% python3 -q
>>> import numpy as np
>>> from numpy import linalg as LA
>>> np.set_printoptions(precision=2, suppress=True, linewidth=200, floatmode="fixed")
>>> tidy = lambda a: np.round(a, 2) + 0
>>> mat = np.load("data.npy")
>>> print(tidy(mat))
[[ 5.40 -2.32 -0.97  0.49 -4.25 -3.08  2.28]
 [-3.02 -2.59  5.45  4.20  1.17 -1.36  3.54]
 [-1.27 -3.33  5.07  3.08 -2.07 -1.11  2.41]
 [ 1.69 -2.41  0.58  2.39 -0.30 -3.34  4.61]
 [ 1.13 -1.54  1.51  2.71  0.53 -2.65  3.46]
 [-0.43 -1.45  1.32  3.70  3.35 -3.40  5.53]
 [ 3.55 -3.88  1.77  0.74 -6.45 -1.94  1.59]
 [-1.27 -2.31  5.61  3.18 -1.47 -0.48  1.06]
 [-0.48 -3.34  4.81  2.66 -3.01 -1.01  1.84]
 [ 1.85 -2.87  4.16  1.48 -5.40 -0.51 -0.32]
 [ 2.20 -2.74  0.63  2.01 -1.57 -3.16  4.11]
 [ 1.60  0.61  1.19  2.93  2.75 -2.29  2.06]
 [-1.01 -3.07  4.45  3.10 -1.41 -1.46  2.82]
 [-2.24 -4.64  4.37  3.54 -1.23 -2.33  5.36]
 [ 2.17 -2.95  1.79  1.75 -3.18 -2.29  2.65]
 [ 5.69  4.48 -2.19  1.92  4.89 -2.58 -0.45]
 [ 0.44 -4.81  3.59  2.05 -4.79 -1.92  3.33]
 [ 3.36 -3.66  2.28  0.80 -6.50 -1.57  0.98]
 [ 2.04 -4.42  3.42  1.21 -6.68 -1.33  1.41]
 [ 1.24 -2.67  2.82  2.16 -2.57 -1.78  2.17]
 [ 3.71 -1.49  1.68  1.14 -3.74 -1.47  0.09]
 [ 1.46  1.27  1.41  3.10  3.49 -2.03  1.51]
 [ 6.75  2.57 -1.95  0.85  0.62 -2.35 -0.91]
 [-0.64 -2.40  2.26  3.45  1.43 -2.93  5.04]
 [ 4.56 -1.29  3.12  0.38 -6.59  0.06 -3.06]
 [ 2.73  0.38  1.00  2.24  0.88 -2.03  1.10]
 [ 1.68  0.04  0.57  2.88  2.68 -2.87  3.16]
 [ 2.57 -0.70  0.52  2.21  0.42 -2.70  2.61]
 [-0.15 -0.90  3.41  3.23  1.07 -1.51  1.94]
 [-0.36 -3.98  4.86  2.45 -4.03 -1.05  2.02]
 [ 3.59  0.38 -0.25  1.97  1.01 -2.69  1.81]
 [ 3.41  0.43 -0.67  2.17  1.86 -3.09  2.59]
 [ 0.85 -1.88  2.75  2.57 -0.90 -1.84  2.26]
 [ 1.67 -2.13  2.28  2.12 -1.96 -1.94  2.09]
 [ 5.45  0.50 -0.42  0.91 -1.61 -2.06 -0.24]]
>>> # looks like rank 4
>>> z = mat[:, 4] > np.median(mat[:, 4])
>>> r0 = mat[z].mean(axis=0) - mat[~z].mean(axis=0)
>>> print(np.argsort(-np.abs(r0).round(6), kind="stable"))
[4 1 2 6 3 5 0]
>>> rng = np.random.default_rng(8205)
>>> J = (rng.random((10, 10)) < 0.3) + np.eye(10)
>>> J /= J.sum(axis=1, keepdims=True)
>>> print(tidy(J))
[[0.50 0.00 0.00 0.00 0.25 0.00 0.00 0.00 0.25 0.00]
 [0.17 0.17 0.17 0.00 0.00 0.00 0.17 0.00 0.17 0.17]
 [0.00 0.00 0.40 0.00 0.00 0.00 0.20 0.20 0.20 0.00]
 [0.00 0.00 0.00 0.67 0.00 0.00 0.33 0.00 0.00 0.00]
 [0.00 0.25 0.00 0.25 0.25 0.00 0.25 0.00 0.00 0.00]
 [0.00 0.00 0.33 0.00 0.00 0.33 0.00 0.00 0.00 0.33]
 [0.00 0.00 0.20 0.20 0.20 0.20 0.20 0.00 0.00 0.00]
 [0.00 0.00 0.00 0.00 0.00 0.25 0.25 0.25 0.25 0.00]
 [0.00 0.00 0.00 0.20 0.20 0.20 0.20 0.00 0.20 0.00]
 [0.25 0.25 0.00 0.00 0.00 0.00 0.00 0.25 0.00 0.25]]
>>> Xs = mat - mat.mean(axis=0)
>>> left, sv, vt = LA.svd(Xs, full_matrices=False)
>>> print(np.abs(vt[0]).argmax())
4
>>> print(np.searchsorted(np.cumsum(sv ** 2) / (sv ** 2).sum(), 0.9) + 1)
3
>>> print(tidy((sv ** 2).sum() ** 2 / (sv ** 4).sum()))
2.36
>>> print(tidy(vt[0] * np.sign(vt[0, np.abs(vt[0]).argmax()])))
[ 0.28  0.50 -0.44  0.02  0.68 -0.13 -0.03]
